% ipython --no-banner

In [1]: import numpy as np

In [2]: np.set_printoptions(precision=2, suppress=True, linewidth=120, legacy="1.25")

In [3]: rd = lambda a: np.round(a, 2) + 0

In [4]: arr = np.minimum.outer(np.arange(1, 16), np.arange(1, 16)) * -1

In [5]: arr
Out[5]: 
array([[ -1,  -1,  -1,  -1,  -1,  -1,  -1,  -1,  -1,  -1,  -1,  -1,  -1,  -1,  -1],
       [ -1,  -2,  -2,  -2,  -2,  -2,  -2,  -2,  -2,  -2,  -2,  -2,  -2,  -2,  -2],
       [ -1,  -2,  -3,  -3,  -3,  -3,  -3,  -3,  -3,  -3,  -3,  -3,  -3,  -3,  -3],
       [ -1,  -2,  -3,  -4,  -4,  -4,  -4,  -4,  -4,  -4,  -4,  -4,  -4,  -4,  -4],
       [ -1,  -2,  -3,  -4,  -5,  -5,  -5,  -5,  -5,  -5,  -5,  -5,  -5,  -5,  -5],
       [ -1,  -2,  -3,  -4,  -5,  -6,  -6,  -6,  -6,  -6,  -6,  -6,  -6,  -6,  -6],
       [ -1,  -2,  -3,  -4,  -5,  -6,  -7,  -7,  -7,  -7,  -7,  -7,  -7,  -7,  -7],
       [ -1,  -2,  -3,  -4,  -5,  -6,  -7,  -8,  -8,  -8,  -8,  -8,  -8,  -8,  -8],
       [ -1,  -2,  -3,  -4,  -5,  -6,  -7,  -8,  -9,  -9,  -9,  -9,  -9,  -9,  -9],
       [ -1,  -2,  -3,  -4,  -5,  -6,  -7,  -8,  -9, -10, -10, -10, -10, -10, -10],
       [ -1,  -2,  -3,  -4,  -5,  -6,  -7,  -8,  -9, -10, -11, -11, -11, -11, -11],
       [ -1,  -2,  -3,  -4,  -5,  -6,  -7,  -8,  -9, -10, -11, -12, -12, -12, -12],
       [ -1,  -2,  -3,  -4,  -5,  -6,  -7,  -8,  -9, -10, -11, -12, -13, -13, -13],
       [ -1,  -2,  -3,  -4,  -5,  -6,  -7,  -8,  -9, -10, -11, -12, -13, -14, -14],
       [ -1,  -2,  -3,  -4,  -5,  -6,  -7,  -8,  -9, -10, -11, -12, -13, -14, -15]])

In [6]: arr.sum(axis=0)
Out[6]: array([ -15,  -29,  -42,  -54,  -65,  -75,  -84,  -92,  -99, -105, -110, -114, -117, -119, -120])

In [7]: rd(np.linalg.norm(arr))
Out[7]: 98.18

In [8]: np.count_nonzero(arr)
Out[8]: 225

In [9]: np.unravel_index(np.abs(arr).argmax(), arr.shape)
Out[9]: (14, 14)

In [10]: arr.sum(axis=1)
Out[10]: array([ -15,  -29,  -42,  -54,  -65,  -75,  -84,  -92,  -99, -105, -110, -114, -117, -119, -120])

In [11]: arr.shape
Out[11]: (15, 15)

In [12]: ev, evecs = np.linalg.eigh(arr)

In [13]: vec = np.array([-6, 3, 1, 3, 0, -4, 3, 4, -1, -8, 8, -8, 6, 8, 0])

In [14]: np.abs(arr).sum(axis=1).max(), rd(np.abs(ev).max())
Out[14]: (120, 97.45)

In [15]: w1 = np.array([[0, 1, 1, 1],
    ...:     [0, 2, 2, 1],
    ...:     [1, 2, 1, 1],
    ...:     [1, 1, 1, 2],
    ...:     [1, 0, 1, 0],
    ...:     [0, 2, 0, 0],
    ...:     [2, 2, 0, 1],
    ...:     [2, 2, 1, 2],
    ...:     [2, 0, 2, 2],
    ...:     [1, 2, 2, 2],
    ...:     [1, 2, 1, 0],
    ...:     [1, 0, 2, 1],
    ...:     [2, 0, 2, 2],
    ...:     [2, 2, 2, 1],
    ...:     [1, 1, 1, 2]])

In [16]: c = np.array([3, 4, 0, 4])

In [17]: act = np.maximum(arr @ w1 + c, 0)

In [18]: (act > 0).mean(axis=0)
Out[18]: array([0., 0., 0., 0.])

In [19]: cent = np.array([[2, 2, 1], [-3, 3, -3], [-3, 3, 1], [-1, 2, 0]])

In [20]: w1 @ cent
Out[20]: 
array([[ -7,   8,  -2],
       [-13,  14,  -4],
       [ -8,  13,  -4],
       [ -6,  12,  -1],
       [ -1,   5,   2],
       [ -6,   6,  -6],
       [ -3,  12,  -4],
       [ -7,  17,  -3],
       [ -4,  14,   4],
       [-12,  18,  -3],
       [ -7,  11,  -4],
       [ -5,  10,   3],
       [ -4,  14,   4],
       [ -9,  18,  -2],
       [ -6,  12,  -1]])

In [21]: (act @ cent).round(6).argmax(axis=1)
Out[21]: array([0, 0, 0, 0, 0, 0, 0, 0, 0, 0, 0, 0, 0, 0, 0])

In [22]: M = np.loadtxt("x.csv", delimiter=",")

In [23]: M
Out[23]: 
array([[ 3.,  3.,  3.,  3.,  3.,  3.,  3.,  3.,  3.,  3.,  3.,  3.],
       [ 3.,  6.,  6.,  6.,  6.,  6.,  6.,  6.,  6.,  6.,  6.,  6.],
       [ 3.,  6.,  9.,  9.,  9.,  9.,  9.,  9.,  9.,  9.,  9.,  9.],
       [ 3.,  6.,  9., 12., 12., 12., 12., 12., 12., 12., 12., 12.],
       [ 3.,  6.,  9., 12., 15., 15., 15., 15., 15., 15., 15., 15.],
       [ 3.,  6.,  9., 12., 15., 18., 18., 18., 18., 18., 18., 18.],
       [ 3.,  6.,  9., 12., 15., 18., 21., 21., 21., 21., 21., 21.],
       [ 3.,  6.,  9., 12., 15., 18., 21., 24., 24., 24., 24., 24.],
       [ 3.,  6.,  9., 12., 15., 18., 21., 24., 27., 27., 27., 27.],
       [ 3.,  6.,  9., 12., 15., 18., 21., 24., 27., 30., 30., 30.],
       [ 3.,  6.,  9., 12., 15., 18., 21., 24., 27., 30., 33., 33.],
       [ 3.,  6.,  9., 12., 15., 18., 21., 24., 27., 30., 33., 36.]])

In [24]: Lm = np.linalg.cholesky(M)

In [25]: rd(np.prod(np.diag(Lm)) ** 2), rd(np.linalg.det(M))
Out[25]: (531441.0, 531441.0)

In [26]: np.linalg.eigvalsh(M).min() > 0
Out[26]: True

In [27]: rd(Lm)
Out[27]: 
array([[1.73, 0.  , 0.  , 0.  , 0.  , 0.  , 0.  , 0.  , 0.  , 0.  , 0.  , 0.  ],
       [1.73, 1.73, 0.  , 0.  , 0.  , 0.  , 0.  , 0.  , 0.  , 0.  , 0.  , 0.  ],
       [1.73, 1.73, 1.73, 0.  , 0.  , 0.  , 0.  , 0.  , 0.  , 0.  , 0.  , 0.  ],
       [1.73, 1.73, 1.73, 1.73, 0.  , 0.  , 0.  , 0.  , 0.  , 0.  , 0.  , 0.  ],
       [1.73, 1.73, 1.73, 1.73, 1.73, 0.  , 0.  , 0.  , 0.  , 0.  , 0.  , 0.  ],
       [1.73, 1.73, 1.73, 1.73, 1.73, 1.73, 0.  , 0.  , 0.  , 0.  , 0.  , 0.  ],
       [1.73, 1.73, 1.73, 1.73, 1.73, 1.73, 1.73, 0.  , 0.  , 0.  , 0.  , 0.  ],
       [1.73, 1.73, 1.73, 1.73, 1.73, 1.73, 1.73, 1.73, 0.  , 0.  , 0.  , 0.  ],
       [1.73, 1.73, 1.73, 1.73, 1.73, 1.73, 1.73, 1.73, 1.73, 0.  , 0.  , 0.  ],
       [1.73, 1.73, 1.73, 1.73, 1.73, 1.73, 1.73, 1.73, 1.73, 1.73, 0.  , 0.  ],
       [1.73, 1.73, 1.73, 1.73, 1.73, 1.73, 1.73, 1.73, 1.73, 1.73, 1.73, 0.  ],
       [1.73, 1.73, 1.73, 1.73, 1.73, 1.73, 1.73, 1.73, 1.73, 1.73, 1.73, 1.73]])

In [28]: rd(np.diag(Lm) ** 2)
Out[28]: array([3., 3., 3., 3., 3., 3., 3., 3., 3., 3., 3., 3.])

In [29]: rd(Lm @ Lm.T)
Out[29]: 
array([[ 3.,  3.,  3.,  3.,  3.,  3.,  3.,  3.,  3.,  3.,  3.,  3.],
       [ 3.,  6.,  6.,  6.,  6.,  6.,  6.,  6.,  6.,  6.,  6.,  6.],
       [ 3.,  6.,  9.,  9.,  9.,  9.,  9.,  9.,  9.,  9.,  9.,  9.],
       [ 3.,  6.,  9., 12., 12., 12., 12., 12., 12., 12., 12., 12.],
       [ 3.,  6.,  9., 12., 15., 15., 15., 15., 15., 15., 15., 15.],
       [ 3.,  6.,  9., 12., 15., 18., 18., 18., 18., 18., 18., 18.],
       [ 3.,  6.,  9., 12., 15., 18., 21., 21., 21., 21., 21., 21.],
       [ 3.,  6.,  9., 12., 15., 18., 21., 24., 24., 24., 24., 24.],
       [ 3.,  6.,  9., 12., 15., 18., 21., 24., 27., 27., 27., 27.],
       [ 3.,  6.,  9., 12., 15., 18., 21., 24., 27., 30., 30., 30.],
       [ 3.,  6.,  9., 12., 15., 18., 21., 24., 27., 30., 33., 33.],
       [ 3.,  6.,  9., 12., 15., 18., 21., 24., 27., 30., 33., 36.]])
